$ python3 -q
>>> import numpy as np
>>> np.set_printoptions(precision=2, suppress=True, linewidth=140)
>>> def tidy(a):
...     return np.round(a, 2) + 0
... 
>>> J = np.array([[0, 0, 0, 0], [0, 0, 1, 0], [0, 1, 0, 0], [0, 0, 0, 0]])
>>> left, sv, VT = np.linalg.svd(J)
>>> V = VT[:(sv > 1e-8).sum()]
>>> rng = np.random.default_rng(1198)
>>> vec = J[2] + 4 * J[0] + rng.integers(2) * np.eye(4)[0]
>>> vec
array([1., 1., 0., 0.])
>>> V.T @ V
array([[0., 0., 0., 0.],
       [0., 1., 0., 0.],
       [0., 0., 1., 0.],
       [0., 0., 0., 0.]])
>>> np.allclose(V.T @ V @ vec, vec)
False
>>> (np.linalg.matrix_power((J != 0) + (J.T != 0) + np.eye(4), 4) > 0).astype(int)
array([[1, 0, 0, 0],
       [0, 1, 1, 0],
       [0, 1, 1, 0],
       [0, 0, 0, 1]])
>>> np.flatnonzero(np.linalg.matrix_power((J != 0) + (J.T != 0) + np.eye(4), 4)[0])
array([0])
>>> tidy(np.linalg.det(J))
np.float64(0.0)
>>> (J != 0).astype(int)
array([[0, 0, 0, 0],
       [0, 0, 1, 0],
       [0, 1, 0, 0],
       [0, 0, 0, 0]])
>>> tidy(np.linalg.eigvalsh(J).min())
np.float64(-1.0)
>>> np.all(np.linalg.eigvalsh(J) > 0)
np.False_
>>> np.allclose(J @ J.T, J.T @ J)
True
>>> tidy(np.linalg.det(J))
np.float64(0.0)
>>> np.linalg.matrix_power(J, 4)
array([[0, 0, 0, 0],
       [0, 1, 0, 0],
       [0, 0, 1, 0],
       [0, 0, 0, 0]])
>>> np.trace(J)
np.int64(0)
>>> X = np.array([[3.0, 1.0, 0.0, 0.0, 0.0, 0.0],
...     [0.0, 3.0, 1.0, 0.0, 0.0, 0.0],
...     [0.0, 0.0, 3.0, 1.0, 0.0, 0.0],
...     [0.0, 0.0, 0.0, 3.0, 1.0, 0.0],
...     [0.0, 0.0, 0.0, 0.0, 3.0, 1.0],
...     [0.0, 0.0, 0.0, 0.0, 0.0, 3.0]])
>>> def softmax(z):
...     e = np.exp(z - z.max(axis=-1, keepdims=True))
...     return e / e.sum(axis=-1, keepdims=True)
... 
>>> tidy(softmax(X).sum(axis=1))
array([1., 1., 1., 1., 1., 1.])
>>> att = X @ X.T / np.sqrt(6)
>>> print(tidy(softmax(att + np.triu(np.full(att.shape, -np.inf), 1))))
[[1.   0.   0.   0.   0.   0.  ]
 [0.05 0.95 0.   0.   0.   0.  ]
 [0.02 0.05 0.93 0.   0.   0.  ]
 [0.02 0.02 0.05 0.92 0.   0.  ]
 [0.02 0.02 0.02 0.05 0.9  0.  ]
 [0.02 0.02 0.02 0.02 0.07 0.84]]
